$ python -q
>>> import numpy as np
>>> np.set_printoptions(precision=2, suppress=True, linewidth=160, sign=" ")
>>> E = np.loadtxt("arr.csv", delimiter=",")
>>> print(E)
[[ 1. -1.  2.  3. -2.  3. -2. -1.  1.  1.  1.  1.  2.]
 [ 0.  1.  2.  2. -2.  3.  0. -1.  0.  1.  1.  0.  1.]
 [ 0.  0.  3.  0.  0. -2.  1. -2. -2.  0. -1.  2.  2.]
 [ 0.  0.  0.  2. -3.  3.  2. -3.  0.  1.  1.  3.  2.]
 [ 0.  0.  0.  0. -3. -1.  1. -3.  2.  2. -3.  3.  0.]
 [ 0.  0.  0.  0.  0.  0.  1.  2.  2.  2.  0. -3.  2.]
 [ 0.  0.  0.  0.  0.  0. -1. -1. -1.  3. -1. -1. -1.]
 [ 0.  0.  0.  0.  0.  0.  0. -2.  0. -3.  0. -2.  3.]
 [ 0.  0.  0.  0.  0.  0.  0.  0. -3.  2.  3.  1.  3.]
 [ 0.  0.  0.  0.  0.  0.  0.  0.  0.  0. -3.  2. -1.]
 [ 0.  0.  0.  0.  0.  0.  0.  0.  0.  0.  2. -1. -1.]
 [ 0.  0.  0.  0.  0.  0.  0.  0.  0.  0.  0.  0.  1.]
 [ 0.  0.  0.  0.  0.  0.  0.  0.  0.  0.  0.  0.  1.]]
>>> f = np.array([3, 3])
>>> print(np.cross(E[9, :3], E[0, :3]))
[ 0.  0. -0.]
>>> print(np.convolve(E[9], f))
[ 0.  0.  0.  0.  0.  0.  0.  0.  0.  0. -9. -3.  3. -3.]
>>> U, s, vt = np.linalg.svd(E)
>>> V = vt[:(s > 1e-8).sum()]
>>> rng = np.random.default_rng(32275)
>>> x0 = E[11] + 2 * E[6] + rng.integers(2) * np.eye(13)[7]
>>> print(x0)
[ 0.  0.  0.  0.  0.  0. -2. -1. -2.  6. -2. -2. -1.]
>>> print(np.diag(V.T @ V))
[ 1.    0.85  0.93  0.39  0.98  0.85  1.    1.    1.    1.    1.    1.    1.  ]
>>> print(np.allclose(V.T @ V @ x0, x0))
True
>>> print(np.linalg.matrix_rank(np.vstack([E, x0])))
12
>>> X = np.load("w.npy")
>>> print(X)
[[ 1  3 -2 -2  0 -2  1  1  3  2 -1]
 [-2  0 -2 -2  2  3 -3  2 -1 -3 -1]
 [ 2  3  3 -2 -3  2  3 -1  3  3  2]
 [ 3  0  1  1 -3  0  2  1  1  2 -3]
 [ 3 -1  2  1 -1 -3  0 -3  2 -3 -3]
 [ 1  2  1  1 -3  2  0 -3 -2  1  1]
 [ 0 -2 -3 -3 -3  0  3  3  0  1 -2]
 [-3  2  1  3  0  3  3  0 -3  1 -3]
 [-2  0 -2  1  1  1 -3  1  2  1 -2]
 [ 2  2 -2 -2  2 -3 -1  2  2  0 -3]
 [ 3  3  0  0 -2 -5  4 -1  4  5  0]]
>>> rank = np.linalg.matrix_rank(X)
>>> print(rank)
10
>>> ns = np.linalg.svd(X)[2][rank:].T
>>> print([int(np.linalg.matrix_rank(X[:, :j + 1])) for j in range(11)])
[1, 2, 3, 4, 5, 6, 7, 8, 9, 10, 10]
>>> print([int(np.linalg.matrix_rank(X[:i])) for i in range(1, len(X) + 1)])
[1, 2, 3, 4, 5, 6, 7, 8, 9, 10, 10]
>>> print([int(np.linalg.matrix_rank(np.delete(X, i, axis=0))) for i in range(11)])
[10, 10, 9, 9, 9, 9, 9, 9, 9, 9, 10]
>>> print(np.round(X @ ns, 2) + 0)
[[ 0.]
 [ 0.]
 [ 0.]
 [ 0.]
 [ 0.]
 [ 0.]
 [ 0.]
 [ 0.]
 [ 0.]
 [ 0.]
 [ 0.]]
